In [1]: import numpy as np

In [2]: import numpy.linalg as la

In [3]: np.set_printoptions(suppress=True, linewidth=140)

In [4]: K = np.array([[9, 6, 6, 3, -6],
   ...:     [6, 4, 4, 2, -4],
   ...:     [6, 4, 4, 2, -4],
   ...:     [3, 2, 2, 1, -2],
   ...:     [-6, -4, -4, -2, 4]])

In [5]: print(K)
[[ 9  6  6  3 -6]
 [ 6  4  4  2 -4]
 [ 6  4  4  2 -4]
 [ 3  2  2  1 -2]
 [-6 -4 -4 -2  4]]

In [6]: print(K @ K)
[[ 198  132  132   66 -132]
 [ 132   88   88   44  -88]
 [ 132   88   88   44  -88]
 [  66   44   44   22  -44]
 [-132  -88  -88  -44   88]]

In [7]: print(np.allclose(K, K.T))
True

In [8]: print(round(float(la.det(K)), 3))
-0.0

In [9]: print(np.allclose(K @ K.T, K.T @ K))
True

In [10]: E = np.load("w.npy")

In [11]: print(E)
[[ 0.875  0.703 -4.872]
 [-2.891 -3.405 -2.247]
 [-0.574 -4.844  1.098]
 [ 3.11   1.597  3.574]
 [-0.845  3.645 -3.317]
 [ 0.359 -3.599 -3.453]
 [-1.302  3.178  3.634]
 [ 2.036  3.911 -2.357]
 [ 3.19   0.834  3.758]
 [-1.006  2.824 -4.002]
 [ 4.075 -2.886  0.253]
 [-4.427 -0.687 -2.221]
 [ 0.978  1.968 -4.491]
 [-0.202  3.115  3.906]]

In [12]: G = np.cov(E, rowvar=False)

In [13]: print(G.shape)
(3, 3)

In [14]: print(np.round(np.polyfit(E[:, 1], E[:, 0], 1), 3))
[0.072 0.208]

In [15]: print(np.round(E.std(axis=0), 3))
[2.289 2.902 3.238]

In [16]: print(np.round(np.corrcoef(E[:, 1], E[:, 0])[0, 1], 3))
0.092

In [17]: print(np.round(np.corrcoef(E.T), 3))
[[1.    0.092 0.28 ]
 [0.092 1.    0.062]
 [0.28  0.062 1.   ]]

In [18]: cen = (E - E.mean(axis=0)) / E.std(axis=0)

In [19]: print(np.argwhere(np.abs(cen) > 2))
[[11  0]]

In [20]: beta = la.lstsq(np.delete(cen, 1, axis=1), cen[:, 1])[0]

In [21]: print(np.abs(beta).argmax())
0

In [22]: print(round(float(1 - np.var(cen[:, 1] - np.delete(cen, 1, axis=1) @ beta)), 3))
0.01

In [23]: z = E[:, 0] > np.median(E[:, 0])

In [24]: u = E[z].mean(axis=0) - E[~z].mean(axis=0)

In [25]: print(((E - E.mean(axis=0)) @ u > 0).astype(int))
[1 0 0 1 0 1 0 1 1 0 1 0 1 0]

In [26]: print(u.round(3))
[ 3.696 -0.185 -0.634]

In [27]: print((((E - E.mean(axis=0)) @ u > 0) == z).mean())
1.0

In [28]: print(z.astype(int))
[1 0 0 1 0 1 0 1 1 0 1 0 1 0]

In [29]: print(np.argsort(-np.abs(u).round(6), kind="stable"))
[0 2 1]

In [30]: X = np.loadtxt("case8.csv", delimiter=",")

In [31]: print(X)
[[ 0.872  0.909  0.226]
 [-0.997 -0.887  0.976]
 [ 0.997  0.907 -0.974]
 [-0.537 -0.762 -0.462]
 [-0.885 -0.925 -0.273]
 [ 0.834  0.731 -0.319]
 [ 0.909  0.635 -0.74 ]
 [ 0.997  0.923 -0.971]
 [ 0.993  0.834 -0.967]
 [ 0.793 -0.327 -0.943]
 [-0.989 -0.988  0.05 ]
 [-0.998 -0.867  0.987]
 [-0.604 -0.67  -0.139]
 [-0.834 -0.731  0.319]
 [ 0.909 -0.31  -0.979]
 [-0.876 -0.957 -0.598]
 [-1.    -0.824  0.999]
 [-0.998 -0.976  0.914]
 [ 0.706  0.975  0.925]
 [ 0.696  0.617 -0.168]
 [ 0.933  0.939  0.07 ]]

In [32]: proj = X @ la.solve(X.T @ X, X.T)

In [33]: print(np.round(np.trace(proj), 3))
3.0

In [34]: x = np.array([2, 0, 2, 0, 0])

In [35]: print(K @ np.ones(5))
[ 18.  12.  12.   6. -12.]

In [36]: print(la.norm(K @ x) <= la.norm(K, 2) * la.norm(x) + 1e-9)
True

In [37]: print(np.sign((K @ x).round(6)))
[ 1  1  1  1 -1]

In [38]: A = np.load("block9.npy")

In [39]: print(A)
[[-6.012 -6.012  5.089 -3.258]
 [-4.731 -4.731  4.447 -2.785]
 [-3.91  -3.91   4.005 -2.483]
 [-2.7   -2.7    3.291 -2.04 ]
 [-0.843 -0.843  1.931 -1.352]
 [-0.745 -0.745  1.842 -1.314]
 [ 0.024  0.024  0.964 -0.988]
 [ 0.211  0.211 -0.06  -0.57 ]
 [ 0.15   0.15  -0.11  -0.484]
 [ 0.007  0.007  0.064  0.121]
 [ 2.978  2.978  2.466  4.054]
 [ 4.665  4.665  3.324  5.589]
 [16.563 16.563  7.786 14.783]
 [16.586 16.586  7.793 14.799]]

In [40]: Z = A[[3, 6]].astype(float)

In [41]: for _ in range(4):
    ...:     z = la.norm(A[:, None] - Z, axis=-1).argmin(axis=1)
    ...:     Z = np.array([A[z == j].mean(axis=0) for j in range(2)])
    ...: 

In [42]: print(z)
[0 0 0 0 0 0 0 0 0 0 0 1 1 1]

In [43]: print(Z.round(3))
[[-1.416 -1.416  2.175 -1.009]
 [12.605 12.605  6.301 11.724]]

In [44]: T = np.stack([A, 5 * A, A[::-1]])

In [45]: print(la.matrix_rank(T))
[3 3 3]

In [46]: print((T @ A.T).shape)
(3, 14, 14)

In [47]: print(np.round(la.norm(T, axis=(1, 2)), 3))
[ 45.422 227.108  45.422]

In [48]: z = A[:, 0] > np.median(A[:, 0])

In [49]: u = A[z].mean(axis=0) - A[~z].mean(axis=0)

In [50]: print(np.argsort(-np.abs(u).round(6), kind="stable"))
[0 1 3 2]

In [51]: d = la.norm(A[:, None] - A[None], axis=-1)

In [52]: print(np.unravel_index(d.round(6).argmax(), d.shape))
(np.int64(0), np.int64(13))

In [53]: print(d[9].round(6).argsort(kind="stable")[:4])
[9 8 7 6]

In [54]: print(d.mean(axis=1).argmax())
13

In [55]: print(np.flatnonzero(d[9] < d.mean() / 2))
[3 4 5 6 7 8 9]

In [56]: print(d[:5, :5].round(3))
[[0.    1.979 3.258 5.163 8.188]
 [1.979 0.    1.279 3.185 6.214]
 [3.258 1.279 0.    1.906 4.939]
 [5.163 3.185 1.906 0.    3.036]
 [8.188 6.214 4.939 3.036 0.   ]]

In [57]: print(la.lstsq(A[:-1].T, A[-1])[2])
3

In [58]: print(np.round(A @ la.pinv(A) @ A, 3))
[[-6.012 -6.012  5.089 -3.258]
 [-4.731 -4.731  4.447 -2.785]
 [-3.91  -3.91   4.005 -2.483]
 [-2.7   -2.7    3.291 -2.04 ]
 [-0.843 -0.843  1.931 -1.352]
 [-0.745 -0.745  1.842 -1.314]
 [ 0.024  0.024  0.964 -0.988]
 [ 0.211  0.211 -0.06  -0.57 ]
 [ 0.15   0.15  -0.11  -0.484]
 [ 0.007  0.007  0.064  0.121]
 [ 2.978  2.978  2.466  4.054]
 [ 4.665  4.665  3.324  5.589]
 [16.563 16.563  7.786 14.783]
 [16.586 16.586  7.793 14.799]]

In [59]: F = np.load("sample13.npy")

In [60]: print(F)
[[-1.  0. -2. -2.]
 [ 0. -1.  0.  0.]
 [-2.  0. -1. -2.]
 [-2.  0. -2. -1.]]

In [61]: ev, vecs = la.eigh(K)

In [62]: print(np.round(la.svd(K, compute_uv=False), 3) + 0)
[22.  0.  0.  0.  0.]

In [63]: print(ev.round(3) + 0)
[ 0.  0.  0.  0. 22.]

In [64]: print(np.round(la.eigvalsh(K @ K), 3) + 0)
[  0.   0.   0.   0. 484.]

In [65]: print(np.unique(ev.round(6) + 0, return_counts=True)[1])
[4 1]

In [66]: print(np.round(la.eigvalsh(K + 4 * np.eye(5)), 3))
[ 4.  4.  4.  4. 26.]

In [67]: print(np.round(vecs.T @ vecs, 3) + 0)
[[1. 0. 0. 0. 0.]
 [0. 1. 0. 0. 0.]
 [0. 0. 1. 0. 0.]
 [0. 0. 0. 1. 0.]
 [0. 0. 0. 0. 1.]]
